$ python -q
>>> import numpy as np
>>> np.set_printoptions(precision=2, suppress=True, linewidth=200, sign=" ")
>>> arr = np.loadtxt("run11.csv", delimiter=",")
>>> arr
array([[ 0., -9., -5.,  8., -9., -1.,  7.,  7.,  2., -4., -5., -9.],
       [ 0.,  0.,  9., -4.,  7., -5., -1., -9., -3., -2.,  8., -5.],
       [ 0.,  0.,  0., -2., -8., -4.,  4.,  6., -4., -3.,  0.,  4.],
       [ 0.,  0.,  0.,  0., -8.,  0.,  2.,  1., -4., -1.,  8., -3.],
       [ 0.,  0.,  0.,  0.,  0.,  2.,  3., -7.,  8., -7., -4.,  0.],
       [ 0.,  0.,  0.,  0.,  0.,  0., -3., -3., -8.,  8.,  5.,  1.],
       [ 0.,  0.,  0.,  0.,  0.,  0.,  0., -8.,  4.,  8.,  5.,  3.],
       [ 0.,  0.,  0.,  0.,  0.,  0.,  0.,  0.,  7.,  9., -7., -5.],
       [ 0.,  0.,  0.,  0.,  0.,  0.,  0.,  0.,  0., -8.,  6.,  8.],
       [ 0.,  0.,  0.,  0.,  0.,  0.,  0.,  0.,  0.,  0., -4.,  6.],
       [ 0.,  0.,  0.,  0.,  0.,  0.,  0.,  0.,  0.,  0.,  0., -9.],
       [ 0.,  0.,  0.,  0.,  0.,  0.,  0.,  0.,  0.,  0.,  0.,  0.]])
>>> rng = np.random.default_rng(485935)
>>> M2 = arr + rng.integers(-2, 3, (12, 11)) @ rng.integers(-2, 3, (11, 12))
>>> M2
array([[  6., -12.,  -8.,  12.,  -3.,  -1.,   6.,   9.,   8.,  -9.,  -4.,  -5.],
       [ -3.,   2.,   0.,  -9.,  16.,  -6.,  -7., -12.,   2.,  -1.,  -1.,  -3.],
       [  3., -16.,  -2., -11.,  -7., -18.,   8.,  19.,  -6.,   4.,  12.,   1.],
       [  2.,  -3.,   2.,  -3., -12.,  -6.,   4.,   5.,  -2.,  -2.,  13.,  -5.],
       [ 12.,  -2.,   8.,   1.,   7.,  -1.,   1.,  -9.,   6.,   7.,   1.,   0.],
       [ 10., -12.,   0.,   0.,   2.,  -2.,  -3.,   9.,  -8.,  12.,  15.,  -3.],
       [ -3.,  -4.,  -5.,  -9.,   2.,  -2.,  -1.,  -6.,  -3.,   9.,   7.,   6.],
       [  8.,  -3.,   7.,  -4.,   0.,   8.,   9.,   1.,   2.,  17.,   2., -12.],
       [ -3.,   1.,   1.,  -1.,  -7.,   7.,   9.,   5.,  -3., -15.,   8.,   4.],
       [  7.,  -2.,  -9.,  10.,   7.,   4.,   5.,  13.,   8., -11.,  -6.,   8.],
       [ 11.,   2.,   8.,  -2.,  19.,  -4.,  -5.,  -9.,   6.,   6.,  -6.,  -2.],
       [  3.,  -1.,  -7.,  -4.,   7., -11.,   0.,   9.,   4.,   3.,  -3.,   1.]])
>>> np.linalg.matrix_rank(M2 - arr, tol=1e-8)
np.int64(11)
>>> np.abs(M2 - arr).sum(axis=1)
array([ 41.,  55.,  86.,  36.,  58.,  56.,  41.,  69.,  50.,  80.,  85.,  53.])
>>> W = np.array([[-6, 4, 2, 7, 5],
...     [-2, -1, -9, 8, 9],
...     [-5, -2, 7, -2, 2],
...     [1, -4, 2, -6, 7],
...     [-1, 4, 3, -6, 6],
...     [-6, 9, -6, -1, -6],
...     [-5, 5, -7, -2, -8],
...     [7, -7, -5, -9, 4],
...     [-8, 3, -4, 6, -9],
...     [7, -5, 7, 6, 4],
...     [0, 6, 0, -4, -1],
...     [-8, 6, 3, 3, 3]])
>>> b = np.array([0, -5, -5, 4, 4])
>>> hid = np.maximum(M2 @ W + b, 0)
>>> hid
array([[   0.,    0.,    0.,    0.,    0.],
       [   0.,   63.,  122.,   86.,   54.],
       [ 289.,    0.,  100.,    0.,    0.],
       [  86.,    0.,    0.,    0.,    0.],
       [   0.,  101.,  185.,  162.,   46.],
       [ 224.,    0.,  224.,    0.,  126.],
       [  54.,   84.,  120.,   87.,    0.],
       [  32.,    3.,   38.,   81.,    0.],
       [   0.,  167.,    0.,    0.,    0.],
       [   0.,   92.,    0.,    0.,   17.],
       [   0.,   47.,  224.,  164.,  191.],
       [ 118.,    0.,    3.,    0.,   94.]])
>>> (hid > 0).mean(axis=0)
array([ 0.5 ,  0.58,  0.67,  0.42,  0.5 ])
>>> C = np.array([[1, -1, 2], [-2, 1, -3], [-1, -2, -3], [-1, 2, 5], [1, -4, -5]])
>>> W @ C
array([[-18,   0, -20],
       [ 10,  -1,  21],
       [ -4, -23, -45],
       [ 20, -49, -57],
       [  0, -37, -83],
       [-23,  49,   4],
       [-14,  52,  26],
       [ 39, -38, -15],
       [-25,  67,  62],
       [  8, -30,  18],
       [ -9,   2, -33],
       [-23,   2, -43]])
>>> hid @ C
array([[    0.,     0.,     0.],
       [ -280.,  -225.,  -395.],
       [  189.,  -489.,   278.],
       [   86.,   -86.,   172.],
       [ -503.,  -129.,  -278.],
       [  126., -1176.,  -854.],
       [ -321.,   -36.,   -69.],
       [  -93.,    57.,   346.],
       [ -334.,   167.,  -501.],
       [ -167.,    24.,  -361.],
       [ -291.,  -837.,  -948.],
       [  209.,  -500.,  -243.]])
>>> (hid @ C).round(6).argmax(axis=1)
array([ 0,  1,  2,  2,  1,  0,  1,  2,  1,  1,  0,  0])
>>> W = np.array([[1, 4, -1, -3, 5, 1],
...     [-3, 5, 1, 4, -2, 2],
...     [3, 0, 1, 4, 4, 3],
...     [4, 1, -2, 5, 5, 2],
...     [-4, -2, -5, 5, 1, -1],
...     [-1, -2, 4, -1, 3, -4],
...     [-3, -3, 0, -5, -1, 2],
...     [-3, 1, 4, -1, 2, -4],
...     [1, 4, -2, 0, 1, -3],
...     [-2, 2, -4, -1, -2, -1],
...     [-2, 0, 1, 4, -4, -5],
...     [4, -3, 2, -3, 0, 3]])
>>> b = np.array([-1, 0, -2, -2, -2, -1])
>>> hid = np.maximum(arr @ W + b, 0)
>>> (hid > 0).astype(int)
array([[ 1,  0,  1,  0,  1,  0],
       [ 0,  0,  0,  1,  0,  1],
       [ 1,  0,  1,  0,  0,  1],
       [ 0,  1,  1,  0,  0,  0],
       [ 1,  0,  0,  0,  1,  1],
       [ 0,  0,  0,  1,  0,  0],
       [ 1,  1,  0,  1,  0,  0],
       [ 0,  1,  0,  0,  1,  0],
       [ 1,  0,  1,  1,  0,  1],
       [ 1,  0,  1,  0,  1,  1],
       [ 0,  1,  0,  1,  0,  0],
       [ 0,  0,  0,  0,  0,  0]])
>>> C = np.array([[2, 4], [1, 8], [5, 8], [0, 1], [3, 1], [4, 1]])
>>> hid @ C
array([[ 357.,  357.],
       [  84.,  138.],
       [ 540.,  714.],
       [ 282.,  464.],
       [ 265.,  209.],
       [   0.,   25.],
       [  41.,  181.],
       [ 106.,  503.],
       [ 334.,  563.],
       [ 282.,  223.],
       [  27.,  241.],
       [   0.,    0.]])
>>> (hid @ C).round(6).argmax(axis=1)
array([ 0,  1,  1,  1,  0,  1,  1,  1,  1,  0,  1,  0])
>>> np.round(arr @ np.linalg.pinv(arr) @ arr, 2) + 0
array([[ 0., -9., -5.,  8., -9., -1.,  7.,  7.,  2., -4., -5., -9.],
       [ 0.,  0.,  9., -4.,  7., -5., -1., -9., -3., -2.,  8., -5.],
       [ 0.,  0.,  0., -2., -8., -4.,  4.,  6., -4., -3.,  0.,  4.],
       [ 0.,  0.,  0.,  0., -8.,  0.,  2.,  1., -4., -1.,  8., -3.],
       [ 0.,  0.,  0.,  0.,  0.,  2.,  3., -7.,  8., -7., -4.,  0.],
       [ 0.,  0.,  0.,  0.,  0.,  0., -3., -3., -8.,  8.,  5.,  1.],
       [ 0.,  0.,  0.,  0.,  0.,  0.,  0., -8.,  4.,  8.,  5.,  3.],
       [ 0.,  0.,  0.,  0.,  0.,  0.,  0.,  0.,  7.,  9., -7., -5.],
       [ 0.,  0.,  0.,  0.,  0.,  0.,  0.,  0.,  0., -8.,  6.,  8.],
       [ 0.,  0.,  0.,  0.,  0.,  0.,  0.,  0.,  0.,  0., -4.,  6.],
       [ 0.,  0.,  0.,  0.,  0.,  0.,  0.,  0.,  0.,  0.,  0., -9.],
       [ 0.,  0.,  0.,  0.,  0.,  0.,  0.,  0.,  0.,  0.,  0.,  0.]])
>>> round(np.trace(np.linalg.pinv(arr) @ arr), 2)
np.float64(11.0)
>>> np.abs(np.diag(np.linalg.qr(arr)[1])) > 1e-9
array([False, False, False, False, False, False, False, False, False, False, False, False])
>>> np.linalg.matrix_rank(arr - arr[0, 0] * np.eye(12))
np.int64(11)
>>> arr @ arr
array([[   0.,    0.,  -81.,   46.,  -87.,   47.,  -19.,   69.,   28.,  183.,   37.,   23.],
       [   0.,    0.,    0.,  -18.,  -40.,  -22.,   64.,   24.,    9., -177.,  -37.,  -23.],
       [   0.,    0.,    0.,    0.,   16.,  -16.,  -16.,   34.,   34.,  144.,  -38.,  -66.],
       [   0.,    0.,    0.,    0.,    0.,  -16.,  -24.,   40.,  -49.,  113.,   15., -109.],
       [   0.,    0.,    0.,    0.,    0.,    0.,   -6.,  -30.,  -53.,  -87.,  150.,  104.],
       [   0.,    0.,    0.,    0.,    0.,    0.,    0.,   24.,  -33.,   13.,  -74.,  -55.],
       [   0.,    0.,    0.,    0.,    0.,    0.,    0.,    0.,  -56., -104.,   48.,   75.],
       [   0.,    0.,    0.,    0.,    0.,    0.,    0.,    0.,    0.,  -56.,    6.,  173.],
       [   0.,    0.,    0.,    0.,    0.,    0.,    0.,    0.,    0.,    0.,   32., -102.],
       [   0.,    0.,    0.,    0.,    0.,    0.,    0.,    0.,    0.,    0.,    0.,   36.],
       [   0.,    0.,    0.,    0.,    0.,    0.,    0.,    0.,    0.,    0.,    0.,    0.],
       [   0.,    0.,    0.,    0.,    0.,    0.,    0.,    0.,    0.,    0.,    0.,    0.]])
>>> [int(np.linalg.matrix_rank(np.linalg.matrix_power(arr, p))) for p in range(1, 13)]
[11, 10, 9, 8, 7, 6, 5, 4, 3, 2, 1, 0]
>>> K, _ = np.linalg.qr(np.array([[0.8, 0.6, 1.3, -0.8],
...     [0.5, -0.3, 0.2, -0.9],
...     [1.4, -0.3, 0.0, -1.0],
...     [-0.7, 1.1, -0.5, -0.1]]))
>>> K
array([[-0.44,  0.65,  0.62, -0.05],
       [-0.27, -0.14,  0.04,  0.95],
       [-0.77,  0.05, -0.61, -0.19],
       [ 0.38,  0.74, -0.49,  0.24]])
>>> rk = np.linalg.matrix_rank(arr)
>>> rk
np.int64(11)
>>> ns = np.linalg.svd(arr)[2][rk:].T
>>> np.allclose(arr @ ns, 0)
True
>>> np.linalg.matrix_rank(arr.T @ arr), np.linalg.matrix_rank(arr @ arr.T)
(np.int64(11), np.int64(11))
>>> ns[:, 0] / ns[np.abs(ns[:, 0]).round(6).argmax(), 0]
array([ 1.,  0.,  0.,  0.,  0.,  0.,  0.,  0.,  0.,  0.,  0.,  0.])
>>> [int(np.linalg.matrix_rank(arr[:i])) for i in range(1, len(arr) + 1)]
[1, 2, 3, 4, 5, 6, 7, 8, 9, 10, 11, 11]
>>> feats = np.load("w.npy")
>>> feats
array([[  0,   0,   9,   0,   5,   2,   4,   0,   2,   0],
       [  0,   0,   9,   0,   5,   2,   4,   0,   2,   0],
       [  2,   2,   3,   0,   1,   2,   0,   2,   2,   3],
       [  2,   2,   3,   0,   1,   2,   0,   2,   2,   3],
       [  0,   0,  12,   0,   7,   2,   6,   0,   2,   0],
       [  0,   0,  12,   0,   7,   2,   6,   0,   2,   0],
       [  0,   0,  12,   0,   7,   2,   6,   0,   2,   0],
       [  0,   0,  12,   0,   7,   2,   6,   0,   2,   0],
       [  0,   0,  12,   0,   7,   2,   6,   0,   2,   0],
       [  0,   0,   9,   0,   5,   2,   4,   0,   2,   0],
       [  0,   0,  12,   0,   7,   2,   6,   0,   2,   0],
       [  0,   0,   6,   0,   3,   2,   2,   0,   2,   1],
       [  0,   0,   9,   0,   5,   2,   4,   0,   2,   0],
       [  0,   0,   6,   0,   3,   2,   2,   0,   2,   1],
       [  0,   0,  12,   0,   7,   2,   6,   0,   2,   0],
       [  0,   0,   6,   0,   3,   2,   2,   0,   2,   1],
       [  0,   0,  12,   0,   7,   2,   6,   0,   2,   0],
       [  2,   2,   3,   0,   1,   2,   0,   2,   2,   3],
       [  0,   0,  12,   0,   7,   2,   6,   0,   2,   0],
       [  2,   2,   3,   0,   1,   2,   0,   2,   2,   3],
       [  0,   0,  12,   0,   7,   2,   6,   0,   2,   0],
       [  2,   2,   3,   0,   1,   2,   0,   2,   2,   3],
       [  0,   0,  12,   0,   7,   2,   6,   0,   2,   0],
       [  0,   0,  12,   0,   7,   2,   6,   0,   2,   0],
       [  0,   0,   9,   0,   5,   2,   4,   0,   2,   0],
       [  0,   0,  12,   0,   7,   2,   6,   0,   2,   0],
       [  0,   0,   9,   0,   5,   2,   4,   0,   2,   0],
       [  0,   0,   6,   0,   3,   2,   2,   0,   2,   1],
       [  0,   0,   6,   0,   3,   2,   2,   0,   2,   1],
       [  0,   0,   9,   0,   5,   2,   4,   0,   2,   0],
       [  0,   0,  12,   0,   7,   2,   6,   0,   2,   0],
       [  0,   0,   6,   0,   3,   2,   2,   0,   2,   1],
       [  2,   2,   3,   0,   1,   2,   0,   2,   2,   3],
       [  0,   0,   6,   0,   3,   2,   2,   0,   2,   1],
       [  2,   2,   3,   0,   1,   2,   0,   2,   2,   3],
       [  0,   0,  12,   0,   7,   2,   6,   0,   2,   0],
       [  0,   0,  12,   0,   7,   2,   6,   0,   2,   0]])
>>> M2 = np.array([[-2, 1],
...     [2, 0],
...     [0, 1],
...     [-1, 2],
...     [1, 2],
...     [0, -1],
...     [2, 2],
...     [2, 2],
...     [1, -1],
...     [1, 1]])
>>> np.einsum("ij->j", feats)
array([  14,   14,  318,    0,  175,   74,  138,   14,   74,   28])
>>> np.einsum("ij,ij->i", feats, feats)
array([ 130,  130,   39,   39,  237,  237,  237,  237,  237,  130,  237,   58,  130,   58,  237,   58,  237,   39,  237,   39,  237,   39,  237,  237,  130,  237,  130,   58,   58,  130,  237,   58,
         39,   58,   39,  237,  237])
>>> np.vstack([feats, M2.T]).shape
(39, 10)
